>>> import numpy as np
>>> from numpy import linalg as LA
>>> np.set_printoptions(precision=2, suppress=True, linewidth=140, floatmode="fixed")
>>> rd = lambda a: np.round(a, 2) + 0
>>> sigma = 20 * 0.7 ** np.arange(4)
>>> Q, _ = LA.qr(np.array([[-0.7, -0.4, 1.6, 0.6],
...     [-0.2, -0.5, 0.1, 0.3],
...     [-0.4, -0.3, 1.1, 0.2],
...     [-0.1, -0.1, -0.8, 1.5]]))
>>> rng = np.random.default_rng(14337)
>>> m1 = rng.normal(size=(26, 4)) * sigma @ Q
>>> print(rd(m1))
[[  6.90   7.15  -5.62 -12.92]
 [-14.56   3.32   0.85 -15.54]
 [ 15.95   3.61   5.76  -5.19]
 [ -2.73   8.86  -7.39  -6.80]
 [ 16.46 -14.27  -5.88  -4.79]
 [  8.68  22.58   5.93  14.86]
 [  9.41   4.07  14.31  -1.29]
 [ -1.39  20.41  -6.23  -7.28]
 [ -2.11 -13.45   4.46  -6.47]
 [-13.12  -5.81   7.78  -4.25]
 [ 14.26  11.73  -8.52  33.11]
 [-41.29  -3.45  -4.36  -7.60]
 [ -1.20 -11.70  -4.92  21.65]
 [  8.01 -14.69  -5.56  11.86]
 [  5.35   0.06  -4.52   2.43]
 [  8.99  -5.14   5.18   8.01]
 [-21.86  -2.96   5.00 -14.50]
 [ 47.40   2.57   6.31  20.92]
 [-17.68 -10.44 -22.58  20.61]
 [  8.79 -12.03   4.77   0.32]
 [-18.96 -18.99 -10.37  11.07]
 [-11.73  17.35 -11.11  10.19]
 [  0.02  -1.09  -4.41  -5.93]
 [ 14.85 -16.29  -4.10   0.63]
 [ -7.21   4.29   5.16 -11.81]
 [ 24.28  -0.35  -9.44  15.62]]
>>> G = np.cov(m1, rowvar=False)
>>> print(rd(np.corrcoef(m1.T)))
[[ 1.00  0.09  0.23  0.38]
 [ 0.09  1.00  0.10 -0.02]
 [ 0.23  0.10  1.00 -0.35]
 [ 0.38 -0.02 -0.35  1.00]]
>>> print(rd(LA.eigvalsh(G)[::-1]))
[348.21 157.80 123.02  38.64]
>>> print(np.argwhere(np.triu(np.abs(np.corrcoef(m1.T)) > 0.8, 1)))
[]
>>> print(rd(np.corrcoef(m1[:, 2], m1[:, 0])[0, 1]))
0.23
